In [1]: import numpy as np

In [2]: np.set_printoptions(precision=2, suppress=True, linewidth=100, floatmode="fixed")

In [3]: def tidy(a):
   ...:     return np.round(a, 2) + 0
   ...: 

In [4]: F = np.array([[-0.5, -0.3, -1.4],
   ...:     [1.6, 1.8, 1.9],
   ...:     [0.0, -0.7, -0.5],
   ...:     [0.2, 0.0, 0.2],
   ...:     [0.7, 0.6, 0.3],
   ...:     [-0.8, -2.1, 0.9],
   ...:     [2.1, -1.3, -1.2],
   ...:     [-0.6, 0.4, 1.7],
   ...:     [-1.5, -0.2, 0.6],
   ...:     [-0.5, -0.3, 1.4],
   ...:     [-1.1, 1.9, -0.4],
   ...:     [0.9, -0.2, -0.6],
   ...:     [2.8, -0.5, -0.7],
   ...:     [0.4, -0.5, -0.7],
   ...:     [0.8, -2.1, -1.2],
   ...:     [-1.6, 1.7, -1.4],
   ...:     [0.1, 0.6, 1.5],
   ...:     [-0.9, 1.4, -1.6],
   ...:     [0.1, -1.3, 0.0],
   ...:     [1.6, 0.2, 0.4],
   ...:     [-2.2, -0.9, -1.8],
   ...:     [-1.7, -0.9, -1.0],
   ...:     [1.2, 1.3, -0.3],
   ...:     [0.6, 0.4, -1.0],
   ...:     [-1.6, 0.4, 0.8],
   ...:     [-1.1, 1.0, -1.0]])

In [5]: rng = np.random.default_rng(1347)

In [6]: F[:, 1] = -1 * F[:, 0] + 0.05 * rng.normal(size=26)

In [7]: print(tidy(F))
[[-0.50  0.48 -1.40]
 [ 1.60 -1.61  1.90]
 [ 0.00 -0.05 -0.50]
 [ 0.20 -0.21  0.20]
 [ 0.70 -0.75  0.30]
 [-0.80  0.80  0.90]
 [ 2.10 -2.13 -1.20]
 [-0.60  0.67  1.70]
 [-1.50  1.47  0.60]
 [-0.50  0.58  1.40]
 [-1.10  1.13 -0.40]
 [ 0.90 -0.93 -0.60]
 [ 2.80 -2.75 -0.70]
 [ 0.40 -0.38 -0.70]
 [ 0.80 -0.83 -1.20]
 [-1.60  1.58 -1.40]
 [ 0.10 -0.16  1.50]
 [-0.90  0.83 -1.60]
 [ 0.10 -0.10  0.00]
 [ 1.60 -1.61  0.40]
 [-2.20  2.16 -1.80]
 [-1.70  1.67 -1.00]
 [ 1.20 -1.23 -0.30]
 [ 0.60 -0.59 -1.00]
 [-1.60  1.55  0.80]
 [-1.10  1.01 -1.00]]

In [8]: u, v = F[8], F[18]

In [9]: print(tidy(u @ v))
-0.3

In [10]: p = (u @ v) / (u @ u) * u

In [11]: print(tidy(np.linalg.norm(u + v) ** 2 + np.linalg.norm(u - v) ** 2))
9.61

In [12]: print(tidy(np.outer(u, v)))
[[-0.15  0.15  0.00]
 [ 0.15 -0.15  0.00]
 [ 0.06 -0.06  0.00]]

In [13]: print(tidy(v - p))
[ 0.01 -0.01  0.04]

In [14]: Xc = (F - F.mean(axis=0)) / F.std(axis=0)

In [15]: print(np.argwhere(np.abs(Xc) > 2))
[[12  0]
 [12  1]]

In [16]: b = np.linalg.lstsq(np.delete(Xc, 0, axis=1), Xc[:, 0])[0]

In [17]: print(tidy(b))
[-1.00  0.01]

In [18]: print(np.abs(b).argmax())
0

In [19]: X = np.array([[0, 0, 1], [0, 1, 0], [1, 0, 0]])

In [20]: print(X)
[[0 0 1]
 [0 1 0]
 [1 0 0]]

In [21]: q, evecs = np.linalg.qr(X[:, :2])[0], np.linalg.qr(X[:, 2:])[0]

In [22]: sig = np.linalg.svd(q.T @ evecs, compute_uv=False)

In [23]: print((sig > 0.9).sum())
0

In [24]: print(sig)
[0.00]

In [25]: print(np.degrees(np.arccos(sig.clip(0, 1))))
[90.00]

In [26]: print([round(float(np.linalg.det(X[:i, :i])), 2) + 0 for i in range(1, 4)])
[0.0, 0.0, -1.0]

In [27]: print(tidy(np.linalg.eigvalsh(X).min()))
-1.0

In [28]: A2 = X / np.linalg.norm(X, axis=1, keepdims=True)

In [29]: cov = A2 @ A2.T

In [30]: print(np.argwhere(np.triu(np.abs(cov) > 0.95, 1)))
[]

In [31]: print(cov)
[[1.00 0.00 0.00]
 [0.00 1.00 0.00]
 [0.00 0.00 1.00]]

In [32]: J = np.load("m.npy")

In [33]: print(tidy(J))
[[-0.46  0.85  0.27]
 [-0.68 -0.14 -0.72]
 [-0.57 -0.51  0.64]]

In [34]: hat = np.triu(np.array([[0, -3, 3], [-3, 1, -3], [-3, 3, -1]]), 1) + np.eye(3)

In [35]: A2 = hat @ J @ np.linalg.inv(hat)

In [36]: print(tidy(A2))
[[-0.11 -0.63  2.79]
 [ 1.03  4.49  7.74]
 [-0.57 -2.22 -4.32]]

In [37]: z = rng.permutation(3)

In [38]: print(z)
[2 1 0]

In [39]: A2 = J[z][:, z]

In [40]: print(tidy(np.sort(np.abs(np.linalg.eigvals(A2)))))
[1.00 1.00 1.00]

In [41]: x0 = np.array([-3, 1, 2])

In [42]: y = J @ x0

In [43]: b, lr = np.zeros(3), 1 / np.linalg.norm(J, 2) ** 2

In [44]: for i in range(40):
    ...:     b -= lr * J.T @ (J @ b - y)
    ...:     if i % 10 == 0: print(i, round(np.linalg.norm(J @ b - y), 2))
    ...: 
0 0.0
10 0.0
20 0.0
30 0.0

In [45]: print(tidy(b))
[-3.00  1.00  2.00]

In [46]: u = np.array([2, -1, 0])

In [47]: A2 = J + np.outer(u, np.eye(3)[1])

In [48]: print(tidy(A2))
[[-0.46  2.85  0.27]
 [-0.68 -1.14 -0.72]
 [-0.57 -0.51  0.64]]

In [49]: print(tidy(np.linalg.det(A2) / np.linalg.det(J)), tidy(1 + np.linalg.solve(J, u)[1]))
2.83 2.83

In [50]: print(np.linalg.matrix_rank(A2 - J))
1

In [51]: theta = np.radians(36)

In [52]: r_ = np.eye(3)

In [53]: r_[2, 2] = r_[0, 0] = np.cos(theta)

In [54]: r_[2, 0], r_[0, 2] = -np.sin(theta), np.sin(theta)

In [55]: print(tidy(r_))
[[ 0.81  0.00  0.59]
 [ 0.00  1.00  0.00]
 [-0.59  0.00  0.81]]

In [56]: A2 = J @ r_.T

In [57]: print(tidy(np.linalg.svd(J, compute_uv=False)), tidy(np.linalg.svd(A2, compute_uv=False)))
[1.00 1.00 1.00] [1.00 1.00 1.00]

In [58]: print(tidy(np.linalg.det(r_)), tidy(np.trace(r_)))
1.0 2.62
